>>> import numpy as np
>>> import numpy.linalg as la
>>> np.set_printoptions(precision=2, suppress=True, linewidth=120)
>>> rd = lambda a: np.round(a, 2) + 0
>>> A = np.load("w.npy")
>>> rd(A)
array([[ 2.64, -0.79,  1.2 ],
       [ 2.35,  0.07, -1.87],
       [-2.51,  0.02,  1.64],
       [-1.09,  0.9 , -2.65],
       [-2.91,  0.36,  0.61],
       [-0.34,  0.82, -2.87],
       [-1.37,  0.91, -2.51],
       [-2.  ,  0.9 , -2.04],
       [-2.72,  0.16,  1.25],
       [-1.58, -0.39,  2.52],
       [-1.34,  0.91, -2.53],
       [ 0.18,  0.74, -2.9 ],
       [ 2.9 , -0.63,  0.41],
       [-2.92,  0.6 , -0.3 ],
       [ 2.93, -0.39, -0.5 ],
       [ 2.95, -0.52, -0.03],
       [-2.43,  0.85, -1.55],
       [ 1.37,  0.45, -2.63],
       [-2.25, -0.12,  1.98],
       [ 1.94, -0.9 ,  2.1 ],
       [-2.4 ,  0.85, -1.58],
       [ 2.92, -0.38, -0.56]])
>>> left, sig, Vh = la.svd(A)
>>> np.argmax(sig[:-1] / (sig[1:] + 1e-6)) + 1
np.int64(2)
>>> rd(sig)
array([10.79,  9.03,  0.  ])
>>> M2 = left[:, :2] @ np.diag(sig[:2]) @ Vh[:2]
>>> la.matrix_rank(M2)
np.int64(2)
>>> rd(la.norm(A - M2) / la.norm(A))
np.float64(0.0)
>>> rd(np.abs(A - M2).max())
np.float64(0.0)
>>> rd(la.norm(A - M2, 2)), rd(sig[2])
(np.float64(0.0), np.float64(0.0))
>>> np.abs(np.diag(la.qr(A)[1])) > 1e-9
array([ True,  True, False])
>>> np.unique(A.round(6), axis=0).shape
(22, 3)
>>> try:
...     la.inv(A)
... except la.LinAlgError as e:
...     print(e)
... 
Last 2 dimensions of the array must be square
>>> labels = A[:, 1] > np.median(A[:, 1])
>>> f = A[labels].mean(axis=0) - A[~labels].mean(axis=0)
>>> rd((((A - A.mean(axis=0)) @ f > 0) == labels).mean())
np.float64(0.95)
>>> np.argsort(-np.abs(f).round(6), kind="stable")
array([2, 0, 1])
>>> ((A - A.mean(axis=0)) @ f > 0).astype(int)
array([0, 0, 0, 1, 1, 1, 1, 1, 1, 0, 1, 1, 0, 1, 0, 0, 1, 1, 0, 0, 1, 0])
>>> X = np.array([[-1.7, -0.95, 0.5],
...     [0.1, -0.01, 0.0],
...     [0.4, -1.34, 0.6],
...     [-0.9, -0.54, 0.3],
...     [1.7, -1.8, 0.9],
...     [0.3, 3.88, -2.0],
...     [2.1, 2.35, -1.2],
...     [-0.4, -2.62, 1.4],
...     [-1.1, -1.47, 0.7],
...     [1.7, -0.24, 0.1],
...     [-0.5, -0.1, 0.1],
...     [1.7, -0.28, 0.1],
...     [-0.4, 1.81, -0.8],
...     [-0.3, -2.5, 1.2],
...     [-0.4, 1.29, -0.7],
...     [0.4, 0.88, -0.4],
...     [-1.2, -0.34, 0.1],
...     [-1.1, 0.58, -0.3],
...     [-0.1, -0.93, 0.5],
...     [-2.1, -2.72, 1.4]])
>>> Z = X[[3, 6]].astype(float)
>>> for _ in range(6):
...     labels = la.norm(X[:, None] - Z, axis=-1).argmin(axis=1)
...     Z = np.array([X[labels == j].mean(axis=0) for j in range(2)])
... 
>>> labels
array([0, 0, 0, 0, 0, 1, 1, 0, 0, 0, 0, 0, 1, 0, 1, 1, 0, 0, 0, 0])
>>> rd(Z[1] - Z[0])
array([ 0.65,  3.06, -1.53])
>>> np.abs(Z[1] - Z[0]).argmax()
np.int64(1)
>>> mat = np.load("mat.npy")
>>> rd(mat)
array([[0.43, 0.29, 0.29],
       [0.36, 0.36, 0.29],
       [0.1 , 0.3 , 0.6 ]])
>>> w, evecs = la.eig(mat)
>>> rd(mat @ evecs[:, 0] - w[0] * evecs[:, 0])
array([0., 0., 0.])
>>> rd(np.sort(la.eigvals(mat @ mat)))
array([0.01, 0.1 , 1.  ])
>>> M = np.load("dump.npy")
>>> M
array([[3, 3, 1],
       [1, 3, 3],
       [3, 1, 3]])
>>> P = np.triu(np.array([[0, 7, 4], [0, 1, 9], [4, 3, 8]]), 1) + np.eye(3)
>>> M2 = P @ M @ la.inv(P)
>>> rd(la.det(M2))
np.float64(28.0)
>>> P @ M - M @ P
array([[ 19.,   4.,  -6.],
       [ 27.,   2.,  -4.],
       [  0., -21., -21.]])
>>> q = M.astype(float).copy()
>>> for j in range(3):
...     q[:, j] -= q[:, :j] @ (q[:, :j].T @ q[:, j])
...     q[:, j] /= la.norm(q[:, j])
... 
>>> rd(q)
array([[ 0.69,  0.24, -0.69],
       [ 0.23,  0.83,  0.51],
       [ 0.69, -0.51,  0.51]])
>>> rd(np.einsum("ii->", q))
np.float64(2.03)
>>> rd(la.det(q.T))
np.float64(1.0)
>>> rd(la.eigvals(q).sum().real)
np.float64(2.03)
>>> rd(la.det(2 * q)), rd(la.det(q))
(np.float64(8.0), np.float64(1.0))
>>> rd(la.eigvals(q))
array([0.51+0.86j, 0.51-0.86j, 1.  +0.j  ])
>>> np.sort(np.abs(np.fft.fft(M[0]))), rd(np.sort(la.svd(M, compute_uv=False)))
(array([2., 2., 7.]), array([2., 2., 7.]))
>>> rd(np.fft.fft(M[0]))
array([7.+0.j  , 1.-1.73j, 1.+1.73j])
>>> M @ np.ones(3)
array([7., 7., 7.])
>>> rd(la.det(M.T))
np.float64(28.0)
>>> rd(np.poly(M))
array([  1.,  -9.,  18., -28.])
>>> np.kron(np.eye(2, dtype=int), M)
array([[3, 3, 1, 0, 0, 0],
       [1, 3, 3, 0, 0, 0],
       [3, 1, 3, 0, 0, 0],
       [0, 0, 0, 3, 3, 1],
       [0, 0, 0, 1, 3, 3],
       [0, 0, 0, 3, 1, 3]])
>>> rd(la.det(M[::-1]))
np.float64(-28.0)
>>> np.einsum("ii->", M)
np.int64(9)
>>> rd(la.eigvals(M))
array([7.+0.j  , 1.+1.73j, 1.-1.73j])
>>> rd(la.eigvals(M).sum().real)
np.float64(9.0)
>>> J = np.loadtxt("data.csv", delimiter=",")
>>> J
array([[ 3.05, -4.  ],
       [ 3.  , -3.95]])
>>> left, sig, Vh = la.svd(J)
>>> np.argmax(sig[:-1] / (sig[1:] + 1e-6)) + 1
np.int64(1)
>>> M2 = left[:, :1] @ np.diag(sig[:1]) @ Vh[:1]
>>> rd(la.norm(J - M2, 2)), rd(sig[1])
(np.float64(0.01), np.float64(0.01))
>>> la.matrix_rank(J, rtol=0.05)
np.int64(1)
>>> la.matrix_rank(M2)
np.int64(1)
>>> rd(la.norm(J) ** 2 / la.norm(J, 2) ** 2)
np.float64(1.0)
>>> rd(la.norm(J, axis=0))
array([4.28, 5.62])
>>> rd(la.norm(J[0], 1)), rd(la.norm(J[0], np.inf))
(np.float64(7.05), np.float64(4.0))
>>> rd(la.norm(J[0] - J[1]))
np.float64(0.07)
>>> rd(la.norm(J, 1)), rd(la.norm(J, np.inf))
(np.float64(7.95), np.float64(7.05))
>>> P = np.triu(np.array([[0, 3], [2, 1]]), 1) + np.eye(2)
>>> M2 = P @ J @ la.inv(P)
>>> rd(np.poly(M2))
array([ 1.  ,  0.9 , -0.05])
>>> M2 = J / np.sqrt((J ** 2).mean(axis=1, keepdims=True))
>>> rd(M2[0])
array([ 0.86, -1.12])
>>> la.matrix_rank(M2) == la.matrix_rank(J)
np.True_
>>> rd(la.norm(M2, axis=1))
array([1.41, 1.41])
>>> la.cond(J) > 100
np.True_
>>> rd(la.norm(J, 2) / la.norm(J))
np.float64(1.0)
>>> W0 = np.load("x.npy")
>>> W0
array([[0, 1, 0, 0],
       [1, 0, 0, 0],
       [0, 0, 0, 1],
       [0, 0, 1, 0]])
>>> def softmax(z):
...     e = np.exp(z - z.max(axis=-1, keepdims=True))
...     return e / e.sum(axis=-1, keepdims=True)
... 
>>> softmax(W0).sum(axis=1)
array([1., 1., 1., 1.])
>>> rd(softmax(W0[2]))
array([0.17, 0.17, 0.17, 0.48])
>>> rd(softmax(W0[2] + -2))
array([0.17, 0.17, 0.17, 0.48])
>>> rd(softmax(10 * W0[2]))
array([0., 0., 0., 1.])
>>> att = W0 @ W0.T / np.sqrt(4)
>>> rd(softmax(att + np.triu(np.full(att.shape, -np.inf), 1)))
array([[1.  , 0.  , 0.  , 0.  ],
       [0.38, 0.62, 0.  , 0.  ],
       [0.27, 0.27, 0.45, 0.  ],
       [0.22, 0.22, 0.22, 0.35]])
>>> rd(softmax(att))
array([[0.35, 0.22, 0.22, 0.22],
       [0.22, 0.35, 0.22, 0.22],
       [0.22, 0.22, 0.35, 0.22],
       [0.22, 0.22, 0.22, 0.35]])
>>> rd(np.sort(np.abs(la.eigvals(W0))))
array([1., 1., 1., 1.])
>>> (W0 + W0.T) / 2
array([[0., 1., 0., 0.],
       [1., 0., 0., 0.],
       [0., 0., 0., 1.],
       [0., 0., 1., 0.]])
>>> np.allclose(W0, W0.T)
True
>>> np.allclose(W0 @ W0.T, W0.T @ W0)
True
>>> rd(la.eigvalsh(W0).min())
np.float64(-1.0)
>>> w, evecs = la.eigh(W0)
>>> x0 = np.array([-3, 3, -2, 3])
>>> rd(evecs * np.abs(w) @ evecs.T)
array([[1., 0., 0., 0.],
       [0., 1., 0., 0.],
       [0., 0., 1., 0.],
       [0., 0., 0., 1.]])
>>> rd(la.eigvalsh(W0[1:, 1:]))
array([-1.,  0.,  1.])
>>> K = np.loadtxt("sample0.csv", delimiter=",")
>>> K
array([[-0.7 , -0.4 ,  1.13],
       [ 0.4 ,  1.6 , -4.88],
       [ 0.4 ,  0.4 , -1.67],
       [-0.4 , -0.2 ,  1.44],
       [ 0.9 ,  0.8 , -2.39],
       [-0.3 , -0.6 ,  1.62],
       [ 1.2 ,  0.  ,  0.37],
       [-0.2 ,  0.5 , -1.48],
       [-1.  , -1.4 ,  4.14],
       [-0.4 , -0.7 ,  2.07],
       [ 0.4 , -1.  ,  2.82],
       [-1.6 , -0.8 ,  2.74],
       [-1.1 ,  0.4 , -1.44],
       [ 0.5 , -0.9 ,  2.69],
       [-0.9 ,  1.  , -3.02],
       [ 2.5 ,  0.3 , -1.12],
       [-0.1 , -1.6 ,  4.76],
       [ 0.5 ,  0.1 ,  0.28],
       [-0.1 ,  0.7 , -2.45],
       [-0.8 ,  0.1 ,  0.12],
       [ 0.6 ,  0.8 , -2.43]])
>>> Z = K[[17, 9]].astype(float)
>>> for _ in range(5):
...     labels = la.norm(K[:, None] - Z, axis=-1).argmin(axis=1)
...     Z = np.array([K[labels == j].mean(axis=0) for j in range(2)])
... 
>>> labels
array([1, 0, 0, 1, 0, 1, 0, 0, 1, 1, 1, 1, 0, 1, 0, 0, 1, 0, 0, 0, 0])
>>> np.bincount(labels)
array([12,  9])
>>> rd(Z[1] - Z[0])
array([-0.68, -1.4 ,  4.28])
>>> P = K @ la.solve(K.T @ K, K.T)
>>> rd(np.trace(P))
np.float64(3.0)
>>> rd(la.eigvalsh(P))
array([0., 0., 0., 0., 0., 0., 0., 0., 0., 0., 0., 0., 0., 0., 0., 0., 0., 0., 1., 1., 1.])
>>> rd(np.diag(P))
array([0.04, 0.18, 0.12, 0.35, 0.08, 0.05, 0.18, 0.03, 0.17, 0.04, 0.12, 0.2 , 0.14, 0.09, 0.16, 0.38, 0.19, 0.2 ,
       0.1 , 0.12, 0.05])
>>> Z = A[[5, 10]].astype(float)
>>> for _ in range(4):
...     labels = la.norm(A[:, None] - Z, axis=-1).argmin(axis=1)
...     Z = np.array([A[labels == j].mean(axis=0) for j in range(2)])
... 
>>> labels
array([0, 0, 1, 1, 1, 1, 1, 1, 1, 1, 1, 1, 0, 1, 0, 0, 1, 0, 1, 0, 1, 0])
>>> rd(Z)
array([[ 2.5 , -0.39, -0.24],
       [-1.83,  0.54, -0.78]])
>>> np.abs(Z[1] - Z[0]).argmax()
np.int64(0)
